% python3 -q
>>> import numpy as np
>>> from numpy import linalg as LA
>>> np.set_printoptions(precision=2, suppress=True, linewidth=200)
>>> def tidy(a):
...     return np.round(a, 2) + 0
... 
>>> K = np.array([[-8, -8, 8, 1, 5, -9, -8],
...     [-8, -8, -8, 8, 1, 5, -9],
...     [-9, -8, -8, -8, 8, 1, 5],
...     [5, -9, -8, -8, -8, 8, 1],
...     [1, 5, -9, -8, -8, -8, 8],
...     [8, 1, 5, -9, -8, -8, -8],
...     [-8, 8, 1, 5, -9, -8, -8]])
>>> print(tidy(np.fft.fft(K[0])))
[-19.   +0.j   -23.16-14.84j   0.2  +4.25j   4.46+17.19j   4.46-17.19j   0.2  -4.25j -23.16+14.84j]
>>> print(np.allclose(K @ K.T, K.T @ K))
True
>>> print(K @ np.ones(7))
[-19. -19. -19. -19. -19. -19. -19.]
>>> print((K @ K)[0])
[  58    7 -170 -143  112  144  353]
>>> theta = np.radians(18)
>>> Rm = np.eye(7)
>>> Rm[0, 0] = Rm[6, 6] = np.cos(theta)
>>> Rm[0, 6], Rm[6, 0] = -np.sin(theta), np.sin(theta)
>>> print(tidy(Rm))
[[ 0.95  0.    0.    0.    0.    0.   -0.31]
 [ 0.    1.    0.    0.    0.    0.    0.  ]
 [ 0.    0.    1.    0.    0.    0.    0.  ]
 [ 0.    0.    0.    1.    0.    0.    0.  ]
 [ 0.    0.    0.    0.    1.    0.    0.  ]
 [ 0.    0.    0.    0.    0.    1.    0.  ]
 [ 0.31  0.    0.    0.    0.    0.    0.95]]
>>> Y = K @ Rm.T
>>> print(tidy(np.abs(Y - K).max(axis=0)))
[3.17 0.   0.   0.   0.   0.   3.03]
>>> print(np.allclose(K @ K.T, Y @ Y.T))
True
>>> print(tidy(LA.svd(K, compute_uv=False)), tidy(LA.svd(Y, compute_uv=False)))
[27.5  27.5  19.   17.76 17.76  4.25  4.25] [27.5  27.5  19.   17.76 17.76  4.25  4.25]
>>> print(np.allclose(LA.norm(K, axis=1), LA.norm(Y, axis=1)))
True
>>> arr = np.loadtxt("arr.csv", delimiter=",")
>>> print(tidy(arr))
[[ 0.23 -0.28 -0.09 -0.17 -0.09 -0.02  0.15 -0.17  0.02]
 [-0.28  0.86  0.01 -0.13 -0.07 -0.08 -0.09 -0.06 -0.01]
 [-0.09  0.01  0.38  0.15  0.38 -0.11 -0.03 -0.13  0.18]
 [-0.17 -0.13  0.15  0.73 -0.1  -0.29 -0.08  0.17 -0.04]
 [-0.09 -0.07  0.38 -0.1   0.7   0.14 -0.09 -0.06 -0.12]
 [-0.02 -0.08 -0.11 -0.29  0.14  0.44 -0.14  0.32  0.04]
 [ 0.15 -0.09 -0.03 -0.08 -0.09 -0.14  0.15 -0.25 -0.02]
 [-0.17 -0.06 -0.13  0.17 -0.06  0.32 -0.25  0.56  0.01]
 [ 0.02 -0.01  0.18 -0.04 -0.12  0.04 -0.02  0.01  0.95]]
>>> # applying it twice changes nothing
>>> left, sigma, vt = LA.svd(arr)
>>> print(np.argmax(sigma[:-1] / (sigma[1:] + 1e-6)) + 1)
5
>>> Y = left[:, :5] @ np.diag(sigma[:5]) @ vt[:5]
>>> print(LA.matrix_rank(arr, rtol=0.05))
5
>>> print(LA.matrix_rank(Y))
5
>>> print(tidy(Y))
[[ 0.23 -0.28 -0.09 -0.17 -0.09 -0.02  0.15 -0.17  0.02]
 [-0.28  0.86  0.01 -0.13 -0.07 -0.08 -0.09 -0.06 -0.01]
 [-0.09  0.01  0.38  0.15  0.38 -0.11 -0.03 -0.13  0.18]
 [-0.17 -0.13  0.15  0.73 -0.1  -0.29 -0.08  0.17 -0.04]
 [-0.09 -0.07  0.38 -0.1   0.7   0.14 -0.09 -0.06 -0.12]
 [-0.02 -0.08 -0.11 -0.29  0.14  0.44 -0.14  0.32  0.04]
 [ 0.15 -0.09 -0.03 -0.08 -0.09 -0.14  0.15 -0.25 -0.02]
 [-0.17 -0.06 -0.13  0.17 -0.06  0.32 -0.25  0.56  0.01]
 [ 0.02 -0.01  0.18 -0.04 -0.12  0.04 -0.02  0.01  0.95]]
>>> print(tidy(LA.norm(arr - Y, 2)), tidy(sigma[5]))
0.0 0.0
>>> print(tidy(LA.norm(Y, 2) / LA.norm(Y)))
0.45
>>> print([round(float(x), 2) for x in LA.svd(Y, compute_uv=False)[:3]])
[1.0, 1.0, 1.0]
>>> print(np.argsort(-LA.norm(Y, axis=0).round(6), kind="stable")[:3])
[8 1 3]
>>> print(arr.shape)
(9, 9)
>>> print(tidy(arr.sum(axis=0)))
[-0.42  0.14  0.72  0.25  0.7   0.29 -0.4   0.39  1.01]
>>> print(tidy(LA.svd(arr, compute_uv=False)))
[1. 1. 1. 1. 1. 0. 0. 0. 0.]
>>> rng = np.random.default_rng(998)
>>> lab = rng.permutation(9)
>>> print(lab)
[1 2 3 0 7 8 5 6 4]
>>> Y = arr[lab][:, lab]
>>> print(tidy(Y))
[[ 0.86  0.01 -0.13 -0.28 -0.06 -0.01 -0.08 -0.09 -0.07]
 [ 0.01  0.38  0.15 -0.09 -0.13  0.18 -0.11 -0.03  0.38]
 [-0.13  0.15  0.73 -0.17  0.17 -0.04 -0.29 -0.08 -0.1 ]
 [-0.28 -0.09 -0.17  0.23 -0.17  0.02 -0.02  0.15 -0.09]
 [-0.06 -0.13  0.17 -0.17  0.56  0.01  0.32 -0.25 -0.06]
 [-0.01  0.18 -0.04  0.02  0.01  0.95  0.04 -0.02 -0.12]
 [-0.08 -0.11 -0.29 -0.02  0.32  0.04  0.44 -0.14  0.14]
 [-0.09 -0.03 -0.08  0.15 -0.25 -0.02 -0.14  0.15 -0.09]
 [-0.07  0.38 -0.1  -0.09 -0.06 -0.12  0.14 -0.09  0.7 ]]
>>> print(tidy(LA.det(Y)), tidy(LA.det(arr[lab])))
0.0 0.0
>>> print(tidy(np.diag(Y)))
[0.86 0.38 0.73 0.23 0.56 0.95 0.44 0.15 0.7 ]
>>> print(tidy(np.sort(np.abs(LA.eigvals(Y)))))
[0. 0. 0. 0. 1. 1. 1. 1. 1.]
>>> rank = LA.matrix_rank(arr)
>>> print(rank)
5
>>> N = LA.svd(arr)[2][rank:].T
>>> print([int(LA.matrix_rank(arr[:, :j + 1])) for j in range(9)])
[1, 2, 3, 4, 5, 5, 5, 5, 5]
>>> print(LA.matrix_rank(arr.T @ arr), LA.matrix_rank(arr @ arr.T))
5 5
>>> print(N.shape)
(9, 4)
>>> A = np.loadtxt("dump.csv", delimiter=",")
>>> print(A)
[[ 0. -5. -6. -4.]
 [-2.  8.  8.  2.]
 [ 2.  2.  4.  6.]
 [ 4. -1.  2.  8.]
 [ 0. -5. -6. -4.]
 [ 2. -8. -8. -2.]]
>>> # rows 0 and 4 are equal
>>> left, sigma, vt = LA.svd(A)
>>> evecs = vt[:(sigma > 1e-8).sum()]
>>> vec = A[4] + 2 * A[0] + rng.integers(2) * np.eye(4)[2]
>>> print(vec)
[  0. -15. -17. -12.]
>>> print(tidy(LA.norm(vec - evecs.T @ evecs @ vec)))
0.72
>>> print(tidy(evecs.T @ evecs))
[[ 0.25 -0.22 -0.06  0.37]
 [-0.22  0.52  0.45 -0.06]
 [-0.06  0.45  0.48  0.22]
 [ 0.37 -0.06  0.22  0.75]]
>>> print(np.allclose(evecs.T @ evecs @ vec, vec))
False
>>> left, sigma, vt = LA.svd(A)
>>> print(tidy(sigma))
[21.42 10.59  0.    0.  ]
>>> Y = left[:, :2] @ np.diag(sigma[:2]) @ vt[:2]
>>> print(tidy(LA.norm(A - Y) / LA.norm(A)))
0.0
>>> print(tidy(LA.norm(A - Y, 2)), tidy(sigma[2]))
0.0 0.0
>>> print(LA.matrix_rank(Y))
2
>>> print(tidy(np.abs(A - Y).max()))
0.0
>>> T = np.stack([A, 4 * A, A[::-1]])
>>> print(LA.matrix_rank(T.reshape(3, -1)))
2
>>> print(LA.matrix_rank(T))
[2 2 2]
>>> F = np.array([[1.6, 0.8, -0.5, 0.4, 1.4, 0.3, 1.1, 1.6, 0.4],
...     [0.6, 1.0, 0.7, 0.8, -0.5, 0.7, 0.2, 0.2, -0.8],
...     [-0.9, -0.6, -1.3, -1.3, -2.2, 0.9, -0.4, 0.9, 0.0],
...     [0.0, 0.8, -1.3, -1.2, -0.3, 0.2, -0.5, 0.3, 1.0]])
>>> print(F)
[[ 1.6  0.8 -0.5  0.4  1.4  0.3  1.1  1.6  0.4]
 [ 0.6  1.   0.7  0.8 -0.5  0.7  0.2  0.2 -0.8]
 [-0.9 -0.6 -1.3 -1.3 -2.2  0.9 -0.4  0.9  0. ]
 [ 0.   0.8 -1.3 -1.2 -0.3  0.2 -0.5  0.3  1. ]]
>>> lab = rng.permutation(7)
>>> Y = K[:, lab] * rng.choice([-1, 1], 7)
>>> print(Y)
[[ 1 -8  8  9  8 -5 -8]
 [ 8 -9  8 -5  8 -1  8]
 [-8  5  9 -1  8 -8  8]
 [-8  1 -5 -8  9  8  8]
 [-8  8 -1  8 -5  8  9]
 [-9 -8 -8  8 -1  8 -5]
 [ 5 -8  8  8 -8  9 -1]]
>>> left, _, vt = LA.svd(K.T @ Y)
>>> print(lab)
[3 6 0 5 1 4 2]
>>> print(tidy(LA.lstsq(K, Y)[0]))
[[ 0.  0. -1.  0.  0.  0.  0.]
 [ 0.  0.  0.  0. -1.  0.  0.]
 [ 0.  0.  0.  0.  0.  0. -1.]
 [ 1.  0.  0.  0.  0.  0.  0.]
 [ 0.  0.  0.  0.  0. -1.  0.]
 [ 0.  0.  0. -1.  0.  0.  0.]
 [ 0.  1.  0.  0.  0.  0.  0.]]
>>> Y = F + rng.integers(-2, 3, (4, 3)) @ rng.integers(-2, 3, (3, 9))
>>> print(Y)
[[ 1.6  0.8 -0.5  0.4  1.4  0.3  1.1  1.6  0.4]
 [ 3.6  4.  -3.3  0.8  1.5  2.7  0.2 -2.8 -5.8]
 [ 2.1 -0.6 -6.3 -1.3 -4.2  1.9 -3.4  0.9 -4. ]
 [-1.   5.8 -5.3 -5.2  9.7  6.2  7.5 -4.7 -4. ]]
>>> print(LA.matrix_rank(Y - F, tol=1e-8))
3
>>> print(tidy(Y - F))
[[ 0.  0.  0.  0.  0.  0.  0.  0.  0.]
 [ 3.  3. -4.  0.  2.  2.  0. -3. -5.]
 [ 3.  0. -5.  0. -2.  1. -3.  0. -4.]
 [-1.  5. -4. -4. 10.  6.  8. -5. -5.]]
>>> E = np.load("m.npy")
>>> print(E)
[[-8 -4  7 -8 -5 -2  1 -5  1]
 [-4 -8 -4  7 -8 -5 -2  1 -5]
 [ 7 -4 -8 -4  7 -8 -5 -2  1]
 [-8  7 -4 -8 -4  7 -8 -5 -2]
 [-5 -8  7 -4 -8 -4  7 -8 -5]
 [-2 -5 -8  7 -4 -8 -4  7 -8]
 [ 1 -2 -5 -8  7 -4 -8 -4  7]
 [-5  1 -2 -5 -8  7 -4 -8 -4]
 [ 1 -5  1 -2 -5 -8  7 -4 -8]]
>>> w, evecs = LA.eigh(E)
>>> vec = np.array([-2, 2, 2, 1, -1, 2, 0, 3, 3])
>>> print(vec @ E @ vec)
-412
>>> print(tidy(LA.eigvalsh(E[1:, 1:])))
[-28.29 -24.17 -21.1   -7.67  -3.06   0.35   1.44  18.49]
>>> Y = E / LA.norm(E, axis=1, keepdims=True)
>>> C2 = Y @ Y.T
>>> print(tidy(C2))
[[ 1.    0.07 -0.29  0.31  0.8  -0.29  0.08  0.47  0.38]
 [ 0.07  1.   -0.02 -0.15  0.37  0.84 -0.3   0.13  0.47]
 [-0.29 -0.02  1.   -0.18 -0.28  0.24  0.77 -0.3   0.08]
 [ 0.31 -0.15 -0.18  1.   -0.04 -0.2   0.24  0.84 -0.29]
 [ 0.8   0.37 -0.28 -0.04  1.   -0.04 -0.28  0.37  0.8 ]
 [-0.29  0.84  0.24 -0.2  -0.04  1.   -0.18 -0.15  0.31]
 [ 0.08 -0.3   0.77  0.24 -0.28 -0.18  1.   -0.02 -0.29]
 [ 0.47  0.13 -0.3   0.84  0.37 -0.15 -0.02  1.    0.07]
 [ 0.38  0.47  0.08 -0.29  0.8   0.31 -0.29  0.07  1.  ]]
>>> feats = np.loadtxt("w.csv", delimiter=",")
>>> print(feats)
[[36. 21.  6. 15.]
 [21. 30. 11. 19.]
 [ 6. 11. 11.  8.]
 [15. 19.  8. 21.]]
>>> w, evecs = LA.eigh(feats)
>>> vec = np.array([1, 1, 0, 0])
>>> print(tidy(evecs * np.abs(w) @ evecs.T))
[[36. 21.  6. 15.]
 [21. 30. 11. 19.]
 [ 6. 11. 11.  8.]
 [15. 19.  8. 21.]]
>>> print(tidy(LA.eigvalsh(feats[1:, 1:])))
[ 5.57  6.64 49.79]
>>> print(vec @ feats @ vec)
108.0
